% python3 -q
>>> import numpy as np
>>> from numpy import linalg as LA
>>> np.set_printoptions(precision=2, suppress=True, linewidth=140)
>>> rnd = lambda a: np.round(a, 2) + 0
>>> mat = np.load("block13.npy")
>>> mat
array([[ 1.4 ,  0.8 ,  0.3 ,  0.4 , -0.6 ,  0.83,  0.1 ],
       [-1.5 , -0.6 , -0.8 , -0.5 ,  1.7 , -2.4 ,  0.1 ],
       [-0.9 , -0.5 ,  2.1 , -0.6 ,  0.2 ,  6.33, -2.4 ],
       [ 2.1 , -0.2 ,  1.6 ,  0.5 , -0.7 ,  4.75, -1.  ],
       [-1.4 ,  1.3 , -0.5 , -0.9 ,  2.4 , -1.48,  0.5 ],
       [ 1.  ,  0.7 , -1.9 , -2.  ,  1.1 , -5.56,  1.1 ],
       [-0.7 ,  0.3 , -0.9 ,  0.  , -2.  , -2.6 ,  0.5 ],
       [ 0.4 ,  1.  ,  0.1 , -0.8 ,  0.4 ,  0.34,  0.2 ],
       [-0.1 ,  1.1 , -1.  ,  0.4 , -0.2 , -2.97, -1.  ],
       [-1.  ,  0.2 ,  2.7 ,  0.1 ,  0.6 ,  7.85,  0.5 ],
       [ 0.8 ,  1.4 ,  0.  , -1.4 ,  0.4 , -0.24,  0.1 ],
       [-1.7 ,  0.8 , -0.1 ,  1.5 ,  0.  , -0.18,  1.6 ],
       [ 0.4 , -0.3 ,  0.1 , -1.  ,  0.7 ,  0.3 , -0.6 ],
       [-1.7 , -0.4 ,  1.  , -0.4 , -0.5 ,  3.02,  0.1 ],
       [ 1.4 , -0.2 ,  0.3 , -0.9 , -0.7 ,  0.83,  0.4 ],
       [ 0.9 , -0.4 , -1.4 ,  0.2 ,  0.9 , -4.12,  0.7 ],
       [ 0.3 ,  0.3 ,  0.4 , -0.3 , -0.3 ,  1.1 ,  1.3 ],
       [-2.3 , -0.1 ,  0.5 , -0.2 , -1.3 ,  1.43,  0.3 ],
       [-0.3 , -0.6 , -0.5 , -1.1 ,  1.1 , -1.5 , -0.2 ],
       [ 1.4 , -0.2 ,  0.7 , -1.1 ,  2.  ,  2.09, -0.3 ],
       [-1.  ,  0.6 ,  0.1 , -0.4 ,  0.1 ,  0.29,  0.  ],
       [ 2.6 , -2.4 ,  2.5 , -0.8 ,  2.4 ,  7.56,  1.9 ],
       [-0.6 ,  0.5 , -0.2 ,  2.5 , -0.5 , -0.53, -0.4 ],
       [ 0.6 ,  1.7 ,  0.1 ,  0.9 ,  1.1 ,  0.47, -0.1 ],
       [ 0.5 ,  0.4 ,  0.8 ,  0.4 , -1.4 ,  2.58,  0.8 ],
       [ 0.4 , -1.4 ,  1.  ,  0.6 ,  0.2 ,  3.05,  0.8 ],
       [-2.1 ,  1.9 , -0.6 , -0.5 ,  2.1 , -1.79, -1.6 ],
       [-1.  ,  0.3 , -0.2 ,  0.4 ,  0.2 , -0.52, -0.7 ],
       [-0.2 , -1.1 , -0.4 , -1.1 , -0.4 , -1.26,  0.6 ],
       [-0.4 ,  1.  , -1.3 ,  0.5 ,  0.8 , -3.89,  0.7 ],
       [ 0.4 ,  1.  , -0.1 , -0.6 , -0.5 , -0.61,  1.4 ],
       [-0.7 ,  0.6 ,  0.4 , -1.8 ,  0.  ,  1.25, -0.2 ],
       [-0.2 ,  0.4 ,  1.  , -0.4 ,  0.2 ,  2.93, -1.  ],
       [ 0.5 , -2.8 , -0.8 ,  0.6 , -0.8 , -2.3 ,  2.2 ]])
>>> Xs = (mat - mat.mean(axis=0)) / mat.std(axis=0)
>>> np.argwhere(np.abs(Xs) > 2)
array([[ 2,  6],
       [ 4,  4],
       [ 6,  4],
       [ 9,  2],
       [ 9,  5],
       [21,  0],
       [21,  1],
       [21,  2],
       [21,  4],
       [21,  5],
       [22,  3],
       [33,  1],
       [33,  6]])
>>> beta = LA.lstsq(np.delete(Xs, 5, axis=1), Xs[:, 5])[0]
>>> np.abs(beta).argmax()
np.int64(2)
>>> rnd(1 - np.var(Xs[:, 5] - np.delete(Xs, 5, axis=1) @ beta))
np.float64(1.0)
>>> d = LA.norm(mat[:, None] - mat[None], axis=-1)
>>> np.unravel_index(d.round(6).argmax(), d.shape)
(np.int64(5), np.int64(9))
>>> LA.matrix_rank(d ** 2)
np.int64(9)
>>> d.shape
(34, 34)
>>> np.flatnonzero(d[23] < d.mean() / 2)
array([ 0,  7, 23])
>>> f = np.array([2, 4, -2])
>>> rnd(np.correlate(mat[9], mat[12], "full"))
array([ 0.6 , -0.42, -2.26,  1.89,  1.26, -6.84,  2.18,  4.32, -6.39,  0.15, -2.06,  2.99,  0.2 ])
>>> np.convolve(mat[9], f)
array([ -2. ,  -3.6,   8.2,  10.6,  -3.8,  17.9,  31.2, -13.7,  -1. ])
>>> rnd(np.cross(mat[9, :3], mat[12, :3]))
array([0.83, 1.18, 0.22])
>>> rng = np.random.default_rng(389938)
>>> J = np.triu(rng.random((8, 8)) < 0.3, 1).astype(int)
>>> J = J + J.T
>>> J
array([[0, 0, 1, 1, 0, 1, 1, 0],
       [0, 0, 1, 1, 1, 0, 0, 0],
       [1, 1, 0, 0, 1, 0, 1, 0],
       [1, 1, 0, 0, 1, 1, 1, 1],
       [0, 1, 1, 1, 0, 0, 1, 0],
       [1, 0, 0, 1, 0, 0, 1, 0],
       [1, 0, 1, 1, 1, 1, 0, 0],
       [0, 0, 0, 1, 0, 0, 0, 0]])
>>> J @ J
array([[4, 2, 1, 2, 3, 2, 3, 1],
       [2, 3, 1, 1, 2, 1, 3, 1],
       [1, 1, 4, 4, 2, 2, 2, 0],
       [2, 1, 4, 6, 2, 2, 3, 0],
       [3, 2, 2, 2, 4, 2, 2, 1],
       [2, 1, 2, 2, 2, 3, 2, 1],
       [3, 3, 2, 3, 2, 2, 5, 1],
       [1, 1, 0, 0, 1, 1, 1, 1]])
>>> J.sum(axis=0)
array([4, 3, 4, 6, 4, 3, 5, 1])
>>> L = np.diag(J.sum(axis=1)) - J
>>> (LA.eigvalsh(L) < 1e-8).sum()
np.int64(1)
>>> L
array([[ 4,  0, -1, -1,  0, -1, -1,  0],
       [ 0,  3, -1, -1, -1,  0,  0,  0],
       [-1, -1,  4,  0, -1,  0, -1,  0],
       [-1, -1,  0,  6, -1, -1, -1, -1],
       [ 0, -1, -1, -1,  4,  0, -1,  0],
       [-1,  0,  0, -1,  0,  3, -1,  0],
       [-1,  0, -1, -1, -1, -1,  5,  0],
       [ 0,  0,  0, -1,  0,  0,  0,  1]])
>>> B = LA.inv(J)
>>> rnd(LA.slogdet(J)[0])
np.float64(-1.0)
>>> np.allclose(B, J.T)
False
>>> rnd(LA.det(J) * LA.det(B))
np.float64(1.0)
>>> (np.abs(B) > 1e-9).astype(int)
array([[1, 1, 1, 0, 1, 1, 1, 1],
       [1, 1, 1, 0, 1, 1, 1, 1],
       [1, 1, 1, 0, 1, 1, 1, 1],
       [0, 0, 0, 0, 0, 0, 0, 1],
       [1, 1, 1, 0, 1, 1, 1, 1],
       [1, 1, 1, 0, 1, 1, 1, 1],
       [1, 1, 1, 0, 1, 1, 1, 1],
       [1, 1, 1, 1, 1, 1, 1, 1]])
>>> rnd(B)
array([[-0.67, -0.33, -0.33,  0.  ,  0.33,  0.67,  0.67, -0.67],
       [-0.33, -0.67,  0.33,  0.  ,  0.67, -0.67,  0.33,  0.67],
       [-0.33,  0.33, -0.67,  0.  ,  0.67,  0.33,  0.33, -1.33],
       [ 0.  ,  0.  ,  0.  ,  0.  ,  0.  ,  0.  ,  0.  ,  1.  ],
       [ 0.33,  0.67,  0.67,  0.  , -0.67, -0.33, -0.33,  0.33],
       [ 0.67, -0.67,  0.33,  0.  , -0.33, -0.67,  0.33,  0.67],
       [ 0.67,  0.33,  0.33,  0.  , -0.33,  0.33, -0.67, -0.33],
       [-0.67,  0.67, -1.33,  1.  ,  0.33,  0.67, -0.33, -0.67]])
>>> A = np.loadtxt("out8.csv", delimiter=",")
>>> A
array([[0., 0., 0., 1., 0.],
       [0., 0., 0., 0., 1.],
       [0., 0., 0., 0., 1.],
       [1., 0., 0., 0., 0.],
       [0., 1., 1., 0., 0.]])
>>> f, r1 = A[0], A[1]
>>> f @ f
np.float64(1.0)
>>> f @ r1
np.float64(0.0)
>>> pr = (f @ r1) / (f @ f) * f
>>> np.outer(f, r1)
array([[0., 0., 0., 0., 0.],
       [0., 0., 0., 0., 0.],
       [0., 0., 0., 0., 0.],
       [0., 0., 0., 0., 1.],
       [0., 0., 0., 0., 0.]])
>>> (r1 - pr) @ f
np.float64(0.0)
>>> LA.matrix_rank(np.outer(f, r1))
np.int64(1)
>>> r1 - pr
array([0., 0., 0., 0., 1.])
>>> data = rng.normal(size=(12, 6)) + 5 * np.array([0, 0, -2, -2, 0, 0])
>>> rnd(data)
array([[ -0.6 ,   0.52,  -9.83,  -9.12,  -3.44,   0.71],
       [ -1.16,  -1.43,  -9.71,  -8.51,   0.67,  -0.66],
       [ -0.35,   0.36, -10.52, -10.73,  -0.52,   0.68],
       [  0.5 ,  -1.08, -10.76,  -9.87,  -0.03,   0.06],
       [  1.29,   0.78,  -8.76,  -9.46,   1.87,   0.81],
       [  0.68,   0.26,  -8.69,  -8.77,  -1.  ,   0.53],
       [  1.66,   0.86, -10.86,  -7.94,   1.31,  -1.25],
       [  0.74,   0.6 ,  -9.28, -10.13,  -0.87,   0.61],
       [ -2.11,  -1.  , -12.05,  -8.  ,  -1.05,   0.27],
       [ -0.32,   0.16, -10.74, -10.92,  -1.04,  -0.19],
       [  0.17,   0.07,  -8.88,  -9.72,  -0.56,  -1.09],
       [  0.75,  -0.08,  -7.61, -11.14,  -0.26,   0.04]])
>>> Xs = (data - data.mean(axis=0)) / data.std(axis=0)
>>> rnd(Xs.std(axis=0))
array([1., 1., 1., 1., 1., 1.])
>>> beta = LA.lstsq(np.delete(Xs, 1, axis=1), Xs[:, 1])[0]
>>> rnd(1 - np.var(Xs[:, 1] - np.delete(Xs, 1, axis=1) @ beta))
np.float64(0.58)
>>> rnd(beta)
array([ 0.9 , -0.12,  0.04, -0.38,  0.18])
>>> np.abs(beta).argmax()
np.int64(0)
>>> feats = np.array([[-1.0, 1.0, 1.0, 1.0, 1.0, 1.0, 1.0],
...     [1.0, -1.0, 1.0, 1.0, 1.0, 1.0, 1.0],
...     [1.0, 1.0, -1.0, 1.0, 1.0, 1.0, 1.0],
...     [1.0, 1.0, 1.0, -1.0, 1.0, 1.0, 1.0],
...     [1.0, 1.0, 1.0, 1.0, -1.0, 1.0, 1.0],
...     [1.0, 1.0, 1.0, 1.0, 1.0, -1.0, 1.0],
...     [1.0, 1.0, 1.0, 1.0, 1.0, 1.0, -1.0]])
>>> B = LA.inv(feats)
>>> rnd(B)
array([[-0.4,  0.1,  0.1,  0.1,  0.1,  0.1,  0.1],
       [ 0.1, -0.4,  0.1,  0.1,  0.1,  0.1,  0.1],
       [ 0.1,  0.1, -0.4,  0.1,  0.1,  0.1,  0.1],
       [ 0.1,  0.1,  0.1, -0.4,  0.1,  0.1,  0.1],
       [ 0.1,  0.1,  0.1,  0.1, -0.4,  0.1,  0.1],
       [ 0.1,  0.1,  0.1,  0.1,  0.1, -0.4,  0.1],
       [ 0.1,  0.1,  0.1,  0.1,  0.1,  0.1, -0.4]])
>>> rnd(LA.cond(feats))
np.float64(2.5)
>>> (np.abs(B) > 1e-9).astype(int)
array([[1, 1, 1, 1, 1, 1, 1],
       [1, 1, 1, 1, 1, 1, 1],
       [1, 1, 1, 1, 1, 1, 1],
       [1, 1, 1, 1, 1, 1, 1],
       [1, 1, 1, 1, 1, 1, 1],
       [1, 1, 1, 1, 1, 1, 1],
       [1, 1, 1, 1, 1, 1, 1]])
>>> rnd(LA.det(feats) * LA.det(B))
np.float64(1.0)
>>> rnd(feats @ B)
array([[1., 0., 0., 0., 0., 0., 0.],
       [0., 1., 0., 0., 0., 0., 0.],
       [0., 0., 1., 0., 0., 0., 0.],
       [0., 0., 0., 1., 0., 0., 0.],
       [0., 0., 0., 0., 1., 0., 0.],
       [0., 0., 0., 0., 0., 1., 0.],
       [0., 0., 0., 0., 0., 0., 1.]])
>>> B = feats / np.sqrt((feats ** 2).mean(axis=1, keepdims=True))
>>> rnd(LA.norm(B, axis=1))
array([2.65, 2.65, 2.65, 2.65, 2.65, 2.65, 2.65])
>>> B[6]
array([ 1.,  1.,  1.,  1.,  1.,  1., -1.])
>>> rnd(feats - feats.mean(axis=1, keepdims=True))
array([[-1.71,  0.29,  0.29,  0.29,  0.29,  0.29,  0.29],
       [ 0.29, -1.71,  0.29,  0.29,  0.29,  0.29,  0.29],
       [ 0.29,  0.29, -1.71,  0.29,  0.29,  0.29,  0.29],
       [ 0.29,  0.29,  0.29, -1.71,  0.29,  0.29,  0.29],
       [ 0.29,  0.29,  0.29,  0.29, -1.71,  0.29,  0.29],
       [ 0.29,  0.29,  0.29,  0.29,  0.29, -1.71,  0.29],
       [ 0.29,  0.29,  0.29,  0.29,  0.29,  0.29, -1.71]])
>>> G = np.cov(mat, rowvar=False)
>>> rnd(np.median(mat, axis=0))
array([-0.15,  0.3 ,  0.1 , -0.4 ,  0.2 ,  0.3 ,  0.15])
>>> rnd(LA.eigvalsh(G)[::-1])
array([10.94,  1.77,  1.4 ,  0.88,  0.65,  0.53,  0.  ])
>>> np.argsort(-mat.std(axis=0).round(6), kind="stable")
array([5, 0, 4, 2, 1, 6, 3])
>>> rnd(np.polyfit(mat[:, 5], mat[:, 1], 1))
array([-0.1 ,  0.19])
>>> np.argwhere(np.triu(np.abs(np.corrcoef(mat.T)) > 0.8, 1))
array([[2, 5]])
>>> rnd(np.corrcoef(mat[:, 5], mat[:, 1])[0, 1])
np.float64(-0.29)
>>> rnd(np.corrcoef(mat.T))
array([[ 1.  , -0.28,  0.16, -0.12,  0.05,  0.16,  0.25],
       [-0.28,  1.  , -0.28,  0.03,  0.06, -0.29, -0.34],
       [ 0.16, -0.28,  1.  ,  0.02, -0.03,  1.  , -0.16],
       [-0.12,  0.03,  0.02,  1.  , -0.33,  0.03,  0.05],
       [ 0.05,  0.06, -0.03, -0.33,  1.  , -0.02, -0.09],
       [ 0.16, -0.29,  1.  ,  0.03, -0.02,  1.  , -0.16],
       [ 0.25, -0.34, -0.16,  0.05, -0.09, -0.16,  1.  ]])
>>> X = np.load("sample17.npy")
>>> X
array([[0, 1, 3, 2, 2, 2],
       [0, 3, 0, 2, 0, 2],
       [0, 0, 1, 3, 0, 3],
       [0, 0, 0, 1, 3, 3],
       [0, 0, 0, 0, 0, 1],
       [0, 0, 0, 0, 0, 0]])
>>> # rank 5
>>> f = np.array([-4, 8])
>>> np.convolve(J[1], f)
array([ 0,  0, -4,  4,  4,  8,  0,  0,  0])
>>> np.polyval(f, J[1])
array([8, 8, 4, 4, 4, 8, 8, 8])
>>> np.cross(J[1, :3], J[0, :3])
array([0, 0, 0])
>>> x = np.array([1, 1, 1, 1, 1, 2])
>>> h = np.maximum(X @ x, 0)
>>> X.T @ h
array([  0,  39,  46,  82,  54, 104])
>>> np.maximum(X @ (3 * x), 0)
array([36, 27, 30, 30,  6,  0])
>>> rnd(np.tanh(X @ x))
array([1.  , 1.  , 1.  , 1.  , 0.96, 0.  ])
>>> h
array([12,  9, 10, 10,  2,  0])
